% python3 -q
>>> import numpy as np
>>> np.set_printoptions(precision=4, suppress=True, linewidth=160)
>>> J = np.loadtxt("w.csv", delimiter=",")
>>> J
array([[  0.,   0.,   6., -24.],
       [  0.,   0., -21.,  24.],
       [  4., -16.,   2.,  -8.],
       [-14.,  16.,  -7.,   8.]])
>>> proj = np.triu(np.array([[-1, 1, 1, -1], [0, 2, 0, 2], [1, 0, 2, -2], [0, 2, 0, 0]]), 1) + np.eye(4)
>>> out = proj @ J @ np.linalg.inv(proj)
>>> proj @ J - J @ proj
array([[ 18., -32., -12.,  20.],
       [-28.,  32., -14., -26.],
       [ 28., -36.,  10.,  24.],
       [  0.,  14.,  14., -60.]])
>>> np.round(np.linalg.det(out), 4)
np.float64(57600.0)
>>> np.linalg.matrix_rank(out)
np.int64(4)
>>> np.trace(out), np.trace(J)
(np.float64(10.0), np.float64(10.0))
>>> np.round(np.linalg.det(J), 4)
np.float64(57600.0)
>>> np.sort(np.abs(np.linalg.eigvals(J)))
array([ 6.1245,  9.1868, 26.1245, 39.1868])
>>> np.trace(J)
np.float64(10.0)
>>> np.round(np.abs(np.linalg.eigvals(J)).max(), 4)
np.float64(39.1868)
>>> (J - J.T) / 2
array([[ 0. ,  0. ,  1. , -5. ],
       [ 0. ,  0. , -2.5,  4. ],
       [-1. ,  2.5,  0. , -0.5],
       [ 5. , -4. ,  0.5,  0. ]])
>>> vals, evecs = np.linalg.eig(J)
>>> vals
array([ 39.1868, -26.1245,   6.1245,  -9.1868])
>>> np.sort(np.linalg.eigvals(J.T))
array([-26.1245,  -9.1868,   6.1245,  39.1868])
>>> round(float(np.prod(vals)), 4)
57600.0
>>> np.round(J @ evecs[:, 0] - vals[0] * evecs[:, 0], 4) + 0
array([0., 0., 0., 0.])
>>> vec = np.array([2, -2, -3, -2])
>>> J @ np.eye(4)[0]
array([  0.,   0.,   4., -14.])
>>> np.sign((J @ vec).round(6))
array([ 1.,  1.,  1., -1.])
>>> J @ np.ones(4)
array([-18.,   3., -18.,   3.])
>>> np.linalg.norm(J @ vec) <= np.linalg.norm(J, 2) * np.linalg.norm(vec) + 1e-9
np.True_
>>> (J @ vec).argmax()
np.int64(2)
>>> (J * vec).sum(axis=1)
array([ 30.,  15.,  50., -55.])
>>> A = np.abs(np.array([[0, 4, 0, 8, 8, 7],
...     [4, 9, 6, 4, 5, 6],
...     [1, 4, 7, 0, 3, 0],
...     [7, 2, 4, 9, 1, 8],
...     [8, 6, 1, 5, 6, 1],
...     [9, 6, 8, 2, 8, 4]])) + np.eye(6)
>>> A = A / A.sum(axis=1, keepdims=True)
>>> A
array([[0.0357, 0.1429, 0.    , 0.2857, 0.2857, 0.25  ],
       [0.1143, 0.2857, 0.1714, 0.1143, 0.1429, 0.1714],
       [0.0625, 0.25  , 0.5   , 0.    , 0.1875, 0.    ],
       [0.2188, 0.0625, 0.125 , 0.3125, 0.0312, 0.25  ],
       [0.2857, 0.2143, 0.0357, 0.1786, 0.25  , 0.0357],
       [0.2368, 0.1579, 0.2105, 0.0526, 0.2105, 0.1316]])
>>> w1 = np.array([[-2, 0], [1, 2], [1, -2], [0, -2], [0, 2], [3, 3]])
>>> b = np.array([5, 8])
>>> hid = np.maximum(A @ w1 + b, 0)
>>> (hid > 0).mean(axis=0)
array([1., 1.])
>>> hid
array([[5.8214, 9.0357],
       [5.7429, 8.8   ],
       [5.625 , 7.875 ],
       [5.5   , 8.0625],
       [4.7857, 8.6071],
       [5.2895, 8.6053]])
>>> (hid > 0).astype(int)
array([[1, 1],
       [1, 1],
       [1, 1],
       [1, 1],
       [1, 1],
       [1, 1]])
>>> Z = np.array([[0, 9, 0], [-2, 7, 6]])
>>> w1 @ Z
array([[  0, -18,   0],
       [ -4,  23,  12],
       [  4,  -5, -12],
       [  4, -14, -12],
       [ -4,  14,  12],
       [ -6,  48,  18]])
>>> (hid @ Z).round(6).argmax(axis=1)
array([1, 1, 1, 1, 1, 1])
>>> rng = np.random.default_rng(52)
>>> out = A + rng.integers(-2, 3, (6, 1)) @ rng.integers(-2, 3, (1, 6))
>>> out
array([[ 2.0357, -3.8571, -2.    ,  0.2857, -1.7143,  4.25  ],
       [ 1.1143, -1.7143, -0.8286,  0.1143, -0.8571,  2.1714],
       [-0.9375,  2.25  ,  1.5   ,  0.    ,  1.1875, -2.    ],
       [ 0.2188,  0.0625,  0.125 ,  0.3125,  0.0312,  0.25  ],
       [ 0.2857,  0.2143,  0.0357,  0.1786,  0.25  ,  0.0357],
       [ 0.2368,  0.1579,  0.2105,  0.0526,  0.2105,  0.1316]])
>>> np.linalg.matrix_rank(out - A, tol=1e-8)
np.int64(1)
>>> np.round(np.linalg.svd(out - A, compute_uv=False), 4) + 0
array([8.124, 0.   , 0.   , 0.   , 0.   , 0.   ])
>>> np.abs(out - A).sum(axis=1)
array([14.,  7.,  7.,  0.,  0.,  0.])
>>> idx = rng.permutation(6)
>>> idx
array([3, 0, 2, 4, 5, 1])
>>> out = A[idx][:, idx]
>>> np.diag(out)
array([0.3125, 0.0357, 0.5   , 0.25  , 0.1316, 0.2857])
>>> K = np.load("a.npy")
>>> K
array([[ 4,  5, -2, -3],
       [ 1,  4, -4, -1],
       [ 3,  5, -4,  2],
       [-1,  5, -3,  5]])
>>> out = np.array([[1, -3, 2], [-1, 1, -5], [-2, 0, -2], [-3, -2, 0]])
>>> out.T @ K.T
array([[ 12,   8,   0, -15],
       [ -1,   3,  -8,  -2],
       [-13, -10, -11, -21]])
>>> np.einsum("ik,kj->ji", K, out)
array([[ 12,   8,   0, -15],
       [ -1,   3,  -8,  -2],
       [-13, -10, -11, -21]])
>>> K @ out
array([[ 12,  -1, -13],
       [  8,   3, -10],
       [  0,  -8, -11],
       [-15,  -2, -21]])
>>> np.einsum("ij,ij->i", K, K)
array([54, 34, 54, 60])
>>> vec = np.array([-1, -1, 2, 2])
>>> h1 = np.maximum(K @ vec, 0)
>>> np.maximum(K @ vec, 0) - np.maximum(-K @ vec, 0)
array([-19, -15, -12,   0])
>>> h1
array([0, 0, 0, 0])
>>> np.maximum(K @ (3 * vec), 0)
array([0, 0, 0, 0])
>>> vec = np.array([2, -1, 1, -2])
>>> target = K @ vec
>>> target
array([  7,  -4,  -7, -20])
>>> np.linalg.solve(K, target + K[:, 0])
array([ 3., -1.,  1., -2.])
>>> np.linalg.solve(K, -3 * target)
array([-6.,  3., -3.,  6.])
>>> np.linalg.solve(K, K[:, 3])
array([ 0.,  0., -0.,  1.])
>>> E = np.load("out0.npy")
>>> E
array([[2, 5, 2],
       [5, 2, 5],
       [2, 5, 2]])
>>> r0 = np.array([1, 0])
>>> np.array([np.convolve(row, r0, "same") for row in J])
array([[  0.,   0.,   6., -24.],
       [  0.,   0., -21.,  24.],
       [  4., -16.,   2.,  -8.],
       [-14.,  16.,  -7.,   8.]])
>>> np.correlate(J[3], J[0], "full")
array([ 336., -468.,  264., -234.,   48.,    0.,    0.])
>>> out = np.array([[2, 0, 0], [2, 0, 1]])
>>> Z = np.kron(out, E)
>>> Z.shape
(6, 9)
>>> np.round(np.linalg.norm(Z, 2), 4), np.round(np.linalg.norm(out, 2) * np.linalg.norm(E, 2), 4)
(np.float64(29.6212), np.float64(29.6212))
>>> def softmax(z):
...     e = np.exp(z - z.max(axis=-1, keepdims=True))
...     return e / e.sum(axis=-1, keepdims=True)
... 
>>> softmax(K).sum(axis=1)
array([1., 1., 1., 1.])
>>> softmax(K[2])
array([0.1142, 0.8437, 0.0001, 0.042 ])
>>> np.round(softmax(10 * K[2]), 4) + 0
array([0., 1., 0., 0.])
>>> att = K @ K.T / np.sqrt(4)
>>> softmax(att)[2] @ K
array([ 2.9734,  4.9998, -3.9922,  2.0167])
>>> softmax(att).round(6).argmax(axis=1)
array([0, 2, 2, 3])
>>> np.round(softmax(att + np.triu(np.full(att.shape, -np.inf), 1)), 4) + 0
array([[1.    , 0.    , 0.    , 0.    ],
       [0.6225, 0.3775, 0.    , 0.    ],
       [0.0006, 0.0002, 0.9992, 0.    ],
       [0.    , 0.    , 0.0003, 0.9997]])
>>> np.round(softmax(att), 4) + 0
array([[0.9994, 0.0001, 0.0006, 0.    ],
       [0.2306, 0.1399, 0.6269, 0.0026],
       [0.0005, 0.0002, 0.9926, 0.0067],
       [0.    , 0.    , 0.0003, 0.9997]])
>>> X = np.array([[-1.2, 0.4, -0.5, 1.4, 0.7],
...     [0.8, -1.3, 0.9, -1.4, -0.6],
...     [0.7, -0.6, 0.3, 2.0, 0.7],
...     [-1.1, 0.0, 1.2, 2.1, -2.2],
...     [-0.3, 0.0, 0.8, 0.0, -0.2]])
>>> X[1] = X[4] + 0.02 * rng.normal(size=5)
>>> X
array([[-1.2   ,  0.4   , -0.5   ,  1.4   ,  0.7   ],
       [-0.2802,  0.0263,  0.7673,  0.0266, -0.2136],
       [ 0.7   , -0.6   ,  0.3   ,  2.    ,  0.7   ],
       [-1.1   ,  0.    ,  1.2   ,  2.1   , -2.2   ],
       [-0.3   ,  0.    ,  0.8   ,  0.    , -0.2   ]])
>>> vec = np.array([0, 0, 0, 0, 1])
>>> h1 = np.maximum(X @ vec, 0)
>>> np.maximum(X @ vec, 0) - np.maximum(-X @ vec, 0)
array([ 0.7   , -0.2136,  0.7   , -2.2   , -0.2   ])
>>> h1
array([0.7, 0. , 0.7, 0. , 0. ])
>>> np.maximum(X @ (3 * vec), 0)
array([2.1, 0. , 2.1, 0. , 0. ])
>>> X * (h1 > 1e-9)[:, None]
array([[-1.2,  0.4, -0.5,  1.4,  0.7],
       [-0. ,  0. ,  0. ,  0. , -0. ],
       [ 0.7, -0.6,  0.3,  2. ,  0.7],
       [-0. ,  0. ,  0. ,  0. , -0. ],
       [-0. ,  0. ,  0. ,  0. , -0. ]])
